% ipython --no-banner

In [1]: import numpy as np

In [2]: from numpy import linalg as LA

In [3]: np.set_printoptions(suppress=True, linewidth=100)

In [4]: arr = np.load("layer13.npy")

In [5]: arr
Out[5]: 
array([[ 0,  0, -3, -2],
       [ 0,  0, -3,  2],
       [ 3,  3,  0, -2],
       [ 2, -2,  2,  0]])

In [6]: O, V = LA.qr(arr[:, :1])[0], LA.qr(arr[:, 1:])[0]

In [7]: sv = LA.svd(O.T @ V, compute_uv=False)

In [8]: (sv > 0.9).sum()
Out[8]: np.int64(0)

In [9]: np.round(np.degrees(np.arccos(sv.clip(0, 1))), 2)
Out[9]: array([53.82])

In [10]: O, Rm = LA.qr(arr)

In [11]: O.shape, Rm.shape
Out[11]: ((4, 4), (4, 4))

In [12]: round(float(abs(Rm[0, 0])), 2), round(float(LA.norm(arr[:, 0])), 2)
Out[12]: (3.61, 3.61)

In [13]: Rm.round(2) + 0
Out[13]: 
array([[-3.61, -1.39, -1.11,  1.66],
       [ 0.  , -3.33,  1.66,  1.11],
       [ 0.  ,  0.  , -4.24,  0.  ],
       [ 0.  ,  0.  ,  0.  ,  2.83]])

In [14]: O.round(2) + 0
Out[14]: 
array([[ 0.  ,  0.  ,  0.71, -0.71],
       [ 0.  ,  0.  ,  0.71,  0.71],
       [-0.83, -0.55,  0.  ,  0.  ],
       [-0.55,  0.83,  0.  ,  0.  ]])

In [15]: np.round(np.abs(np.diag(Rm)), 2)
Out[15]: array([3.61, 3.33, 4.24, 2.83])

In [16]: (arr + arr.T) / 2
Out[16]: 
array([[0., 0., 0., 0.],
       [0., 0., 0., 0.],
       [0., 0., 0., 0.],
       [0., 0., 0., 0.]])

In [17]: round(LA.det(arr), 2)
Out[17]: np.float64(144.0)

In [18]: LA.matrix_power(arr, 2)
Out[18]: 
array([[-13,  -5,  -4,   6],
       [ -5, -13,   4,   6],
       [ -4,   4, -22,   0],
       [  6,   6,   0, -12]])

In [19]: (arr - arr.T) / 2
Out[19]: 
array([[ 0.,  0., -3., -2.],
       [ 0.,  0., -3.,  2.],
       [ 3.,  3.,  0., -2.],
       [ 2., -2.,  2.,  0.]])

In [20]: x0 = np.array([1, 2, 1, 2])

In [21]: (arr * x0).sum(axis=1)
Out[21]: array([-7,  1,  5,  0])

In [22]: (arr @ x0).argmax()
Out[22]: np.int64(2)

In [23]: np.einsum("ij,j->i", arr, x0)
Out[23]: array([-7,  1,  5,  0])

In [24]: arr * x0
Out[24]: 
array([[ 0,  0, -3, -4],
       [ 0,  0, -3,  4],
       [ 3,  6,  0, -4],
       [ 2, -4,  2,  0]])

In [25]: feats = np.loadtxt("out1.csv", delimiter=",")

In [26]: feats
Out[26]: 
array([[  2.08,   0.82,  19.87],
       [ -8.52,  13.44,  12.12],
       [-18.  ,   2.83,   8.25],
       [ -3.76, -15.79, -11.68],
       [ -7.42,  -0.26, -18.57],
       [ 13.96, -11.88,   8.  ],
       [-11.37, -12.45, -10.76],
       [-11.96,   8.35,  13.69],
       [  1.38,  19.88,   1.73],
       [-17.67,   7.57,  -5.53],
       [  8.29,  14.82,  10.57],
       [-12.47, -15.2 ,   3.68],
       [ -7.35, -12.25, -14.  ],
       [  3.78,  19.27,  -3.79],
       [-10.52, -16.97,  -1.11],
       [ 15.03,  -8.59, -10.02],
       [ 15.99, -10.39,   6.02],
       [-15.88,   8.35,  -8.84]])

In [27]: rng = np.random.default_rng(655)

In [28]: A2 = arr + rng.integers(-2, 3, (4, 2)) @ rng.integers(-2, 3, (2, 4))

In [29]: A2
Out[29]: 
array([[-1, -2, -5,  0],
       [ 4,  4, -1,  6],
       [ 7,  9,  5, -4],
       [-2, -8, -3,  2]])

In [30]: np.abs(A2 - arr).sum(axis=1)
Out[30]: array([ 7, 14, 17, 17])

In [31]: W1 = np.array([[1, 1, 2], [2, 0, 1], [1, 2, 0]])

In [32]: b = np.array([6, 8, 7])

In [33]: hid = np.maximum(feats @ W1 + b, 0)

In [34]: LA.matrix_rank(hid)
Out[34]: np.int64(3)

In [35]: (hid > 0).astype(int)
Out[35]: 
array([[1, 1, 1],
       [1, 1, 1],
       [1, 1, 0],
       [0, 0, 0],
       [0, 0, 0],
       [1, 1, 1],
       [0, 0, 0],
       [1, 1, 0],
       [1, 1, 1],
       [0, 0, 0],
       [1, 1, 1],
       [0, 1, 0],
       [0, 0, 0],
       [1, 1, 1],
       [0, 0, 0],
       [0, 1, 1],
       [1, 1, 1],
       [0, 0, 0]])

In [36]: np.round((hid > 0).mean(axis=0), 2)
Out[36]: array([0.5 , 0.61, 0.44])

In [37]: basis = np.array([[1, 3, 2], [3, 2, 4], [3, 1, 5]])

In [38]: W1 @ basis
Out[38]: 
array([[10,  7, 16],
       [ 5,  7,  9],
       [ 7,  7, 10]])

In [39]: (hid @ basis).round(6).argmax(axis=1)
Out[39]: array([2, 2, 2, 0, 0, 2, 0, 2, 2, 0, 2, 2, 0, 2, 0, 2, 2, 0])

In [40]: cov = np.cov(feats, rowvar=False)

In [41]: np.round(np.polyfit(feats[:, 0], feats[:, 2], 1), 2)
Out[41]: array([0.17, 0.59])

In [42]: np.argwhere(np.triu(np.abs(np.corrcoef(feats.T)) > 0.8, 1))
Out[42]: array([], shape=(0, 2), dtype=int64)

In [43]: np.round(LA.eigvalsh(cov)[::-1], 2)
Out[43]: array([188.35, 138.37,  83.04])

In [44]: cov.round(2)
Out[44]: 
array([[126.94,  -8.07,  21.67],
       [ -8.07, 162.63,  41.48],
       [ 21.67,  41.48, 120.2 ]])

In [45]: round(float(np.corrcoef(feats[:, 0], feats[:, 2])[0, 1]), 2)
Out[45]: 0.18

In [46]: np.round(np.median(feats, axis=0), 2)
Out[46]: array([-7.38,  0.28,  0.31])

In [47]: np.round(np.kron(np.eye(2, dtype=int), cov), 2)
Out[47]: 
array([[126.94,  -8.07,  21.67,   0.  ,  -0.  ,   0.  ],
       [ -8.07, 162.63,  41.48,  -0.  ,   0.  ,   0.  ],
       [ 21.67,  41.48, 120.2 ,   0.  ,   0.  ,   0.  ],
       [  0.  ,  -0.  ,   0.  , 126.94,  -8.07,  21.67],
       [ -0.  ,   0.  ,   0.  ,  -8.07, 162.63,  41.48],
       [  0.  ,   0.  ,   0.  ,  21.67,  41.48, 120.2 ]])

In [48]: round(np.einsum("ii->", cov), 2)
Out[48]: np.float64(409.77)

In [49]: O, V = LA.qr(feats[:, :2])[0], LA.qr(feats[:, 2:])[0]

In [50]: sv = LA.svd(O.T @ V, compute_uv=False)

In [51]: round(float(LA.norm(O @ O.T - V @ V.T, 2)), 2)
Out[51]: 1.0

In [52]: (sv > 0.9).sum()
Out[52]: np.int64(0)

In [53]: E = np.load("dump.npy")

In [54]: E
Out[54]: 
array([[ 0.2 , -1.1 , -2.  ,  0.4 ],
       [-0.06,  1.81, -3.38,  0.67],
       [ 0.8 , -0.7 , -0.7 ,  0.2 ],
       [ 0.  ,  1.8 , -3.4 ,  0.7 ]])

In [55]: z = rng.permutation(4)

In [56]: A2 = E[:, z] * rng.choice([-1, 1], 4)

In [57]: A2
Out[57]: 
array([[-0.2 ,  1.1 , -2.  , -0.4 ],
       [ 0.06, -1.81, -3.38, -0.67],
       [-0.8 ,  0.7 , -0.7 , -0.2 ],
       [-0.  , -1.8 , -3.4 , -0.7 ]])

In [58]: Uu, _, vt = LA.svd(E.T @ A2)

In [59]: np.round(LA.lstsq(E, A2)[0], 2) + 0
Out[59]: 
array([[-1.,  0.,  0.,  0.],
       [ 0., -1.,  0.,  0.],
       [ 0.,  0.,  1.,  0.],
       [ 0.,  0.,  0., -1.]])

In [60]: Uu, sv, vt = LA.svd(E)

In [61]: sv.round(2)
Out[61]: array([5.7 , 2.15, 0.61, 0.01])

In [62]: A2 = Uu[:, :3] @ np.diag(sv[:3]) @ vt[:3]

In [63]: round(LA.norm(E - A2, 2), 2), round(float(sv[3]), 2)
Out[63]: (np.float64(0.01), 0.01)

In [64]: round(float(np.abs(E - A2).max()), 2)
Out[64]: 0.01

In [65]: W1 = np.array([[-1, -1], [-1, 3], [-5, -2], [3, 3]])

In [66]: b = np.array([-3, 3])

In [67]: hid = np.maximum(E @ W1 + b, 0)

In [68]: (hid > 0).mean(axis=0)
Out[68]: array([1., 1.])

In [69]: LA.matrix_rank(hid)
Out[69]: np.int64(2)

In [70]: basis = np.array([[3, -1], [0, -5]])

In [71]: np.round(hid @ basis, 2)
Out[71]: 
array([[  27.3 ,  -32.6 ],
       [  42.48, -100.46],
       [   3.  ,  -11.5 ],
       [  42.9 , -100.8 ]])

In [72]: (hid @ basis).round(6).argmax(axis=1)
Out[72]: array([0, 0, 0, 0])

In [73]: O, Rm = LA.qr(E)

In [74]: np.round(np.abs(np.diag(Rm)), 2)
Out[74]: array([0.83, 2.66, 3.31, 0.01])

In [75]: np.round(O.T @ O, 2) + 0
Out[75]: 
array([[1., 0., 0., 0.],
       [0., 1., 0., 0.],
       [0., 0., 1., 0.],
       [0., 0., 0., 1.]])

In [76]: np.round(np.trace(O @ O.T), 2)
Out[76]: np.float64(4.0)

In [77]: M = np.load("a.npy")

In [78]: M
Out[78]: 
array([[ 2,  0,  0,  0],
       [ 0, -1,  0,  0],
       [ 0,  0, -1,  0],
       [ 0,  0,  0,  1]])

In [79]: A2 = LA.invert(M)
AttributeError: module 'numpy.linalg' has no attribute 'invert'


In [80]: A2 = LA.inv(M)

In [81]: round(float(LA.slogdet(M)[0]), 2)
Out[81]: 1.0

In [82]: round(LA.cond(M), 2)
Out[82]: np.float64(2.0)

In [83]: (np.abs(A2) > 1e-9).astype(int)
Out[83]: 
array([[1, 0, 0, 0],
       [0, 1, 0, 0],
       [0, 0, 1, 0],
       [0, 0, 0, 1]])

In [84]: round(float(LA.det(M) * LA.det(A2)), 2)
Out[84]: 1.0

In [85]: np.round(LA.det(M) * A2, 2)
Out[85]: 
array([[ 1.,  0.,  0.,  0.],
       [-0., -2., -0., -0.],
       [-0., -0., -2., -0.],
       [ 0.,  0.,  0.,  2.]])

In [86]: vals, V = LA.eigvalsh(M)
ValueError: too many values to unpack (expected 2)


In [87]: vals, V = LA.eigh(M)

In [88]: V.T @ M @ V
Out[88]: 
array([[-1.,  0.,  0.,  0.],
       [ 0., -1.,  0.,  0.],
       [ 0.,  0.,  1.,  0.],
       [ 0.,  0.,  0.,  2.]])

In [89]: np.abs(V[:, -1]).round(6).argmax()
Out[89]: np.int64(0)

In [90]: np.round(LA.eigvalsh(M @ M), 2)
Out[90]: array([1., 1., 1., 4.])

In [91]: np.round(LA.svd(M, compute_uv=False), 2)
Out[91]: array([2., 1., 1., 1.])

In [92]: np.abs(V[:, -1])
Out[92]: array([1., 0., 0., 0.])

In [93]: np.all(LA.eigvalsh(M) > 0)
Out[93]: np.False_

In [94]: round(float(LA.eigvalsh(M).min()), 2)
Out[94]: -1.0

In [95]: K = np.load("data.npy")

In [96]: K
Out[96]: 
array([[ 0.8 , -0.5 , -0.5 , -0.2 ],
       [ 0.72, -0.4 , -0.44, -0.29],
       [-0.5 ,  0.3 , -1.3 ,  2.2 ],
       [-3.4 ,  1.1 ,  0.  ,  0.4 ]])

In [97]: Uu, sv, vt = LA.svd(K, full_matrices=False)

In [98]: (sv > 1e-8).sum()
Out[98]: np.int64(4)

In [99]: np.round(Uu.T @ Uu, 2) + 0
Out[99]: 
array([[1., 0., 0., 0.],
       [0., 1., 0., 0.],
       [0., 0., 1., 0.],
       [0., 0., 0., 1.]])

In [100]: np.round(np.cumsum(sv ** 2) / np.sum(sv ** 2), 2)
Out[100]: array([0.71, 0.98, 1.  , 1.  ])

In [101]: sv.round(2)
Out[101]: array([3.94, 2.43, 0.69, 0.05])

In [102]: np.round(vt @ vt.T, 2) + 0
Out[102]: 
array([[1., 0., 0., 0.],
       [0., 1., 0., 0.],
       [0., 0., 1., 0.],
       [0., 0., 0., 1.]])

In [103]: np.round(Uu.T @ K @ vt.T, 2) + 0
Out[103]: 
array([[3.94, 0.  , 0.  , 0.  ],
       [0.  , 2.43, 0.  , 0.  ],
       [0.  , 0.  , 0.69, 0.  ],
       [0.  , 0.  , 0.  , 0.05]])

In [104]: LA.matrix_rank(K, rtol=0.1)
Out[104]: np.int64(3)

In [105]: [round(float(x), 2) for x in LA.svd(K, compute_uv=False)[:3]]
Out[105]: [3.94, 2.43, 0.69]

In [106]: A2 = np.array([[2, 9, 5], [2, 6, 8]])

In [107]: basis = np.kron(A2, K)

In [108]: basis.shape
Out[108]: (8, 12)

In [109]: cov = K.T @ K

In [110]: np.round(LA.eigvalsh(cov)[::-1], 2) + 0
Out[110]: array([15.56,  5.9 ,  0.47,  0.  ])

In [111]: np.allclose(cov, cov.T)
Out[111]: True

In [112]: cov.round(2)
Out[112]: 
array([[12.97, -4.58, -0.07, -2.83],
       [-4.58,  1.71,  0.04,  1.32],
       [-0.07,  0.04,  2.13, -2.63],
       [-2.83,  1.32, -2.63,  5.12]])

In [113]: np.round(np.diag(cov), 2)
Out[113]: array([12.97,  1.71,  2.13,  5.12])

In [114]: np.round(np.trace(cov), 2), np.round((K ** 2).sum(), 2)
Out[114]: (np.float64(21.94), np.float64(21.94))

In [115]: sv = 3 * 0.9 ** np.arange(3)

In [116]: W0 = rng.normal(size=(26, 3)) * rng.permutation(sv)

In [117]: W0.round(2)
Out[117]: 
array([[-0.64, -2.32, -5.05],
       [-3.65, -1.61,  1.08],
       [-0.16, -0.26,  0.12],
       [ 0.68, -0.03, -2.31],
       [ 3.31,  4.75, -5.34],
       [-1.69, -0.8 ,  3.9 ],
       [ 2.25, -4.85, -4.69],
       [ 0.73, -1.39, -3.08],
       [ 2.25,  1.9 ,  0.79],
       [ 2.19,  4.72, -0.69],
       [ 1.19,  1.92, -1.  ],
       [-1.4 ,  2.88,  0.54],
       [-0.99, -0.96,  2.35],
       [ 1.1 , -7.66, -1.72],
       [ 5.58, -3.23,  0.87],
       [-3.61,  1.02,  1.03],
       [ 2.54, -4.2 ,  2.03],
       [-0.9 , -3.19, -1.62],
       [-1.01, -5.22, -2.02],
       [ 0.84,  1.53, -2.02],
       [-0.54,  1.57,  6.17],
       [ 1.99,  3.67, -5.52],
       [ 0.76, -2.27,  0.76],
       [ 5.42, -4.05,  3.82],
       [ 0.64, -4.8 ,  5.01],
       [-0.43, -0.61, -2.46]])

In [118]: O, V = LA.qr(W0[:, :1])[0], LA.qr(W0[:, 1:])[0]

In [119]: sv = LA.svd(O.T @ V, compute_uv=False)

In [120]: np.round(np.degrees(np.arccos(sv.clip(0, 1))), 2)
Out[120]: array([78.38])

In [121]: Xs = feats - feats.mean(axis=0)

In [122]: Uu, sv, vt = LA.svd(Xs, full_matrices=False)

In [123]: np.abs(vt[0]).argmax()
Out[123]: np.int64(1)

In [124]: round(float((sv ** 2).sum() ** 2 / (sv ** 4).sum()), 2)
Out[124]: 2.73

In [125]: LA.matrix_rank(Xs)
Out[125]: np.int64(3)

In [126]: np.round(sv ** 2 / (sv ** 2).sum(), 2)
Out[126]: array([0.46, 0.34, 0.2 ])

In [127]: (np.sign(Uu[:, 0]) == np.sign(Uu[0, 0])).astype(int)
Out[127]: array([1, 1, 1, 0, 0, 0, 0, 1, 1, 1, 1, 0, 0, 1, 0, 0, 0, 1])

In [128]: hat = W0 @ LA.solve(W0.T @ W0, W0.T)

In [129]: np.round(LA.eigvalsh(hat), 2) + 0
Out[129]: 
array([0., 0., 0., 0., 0., 0., 0., 0., 0., 0., 0., 0., 0., 0., 0., 0., 0., 0., 0., 0., 0., 0., 0.,
       1., 1., 1.])

In [130]: np.round(hat @ W0[:, 0], 2)
Out[130]: 
array([-0.64, -3.65, -0.16,  0.68,  3.31, -1.69,  2.25,  0.73,  2.25,  2.19,  1.19, -1.4 , -0.99,
        1.1 ,  5.58, -3.61,  2.54, -0.9 , -1.01,  0.84, -0.54,  1.99,  0.76,  5.42,  0.64, -0.43])
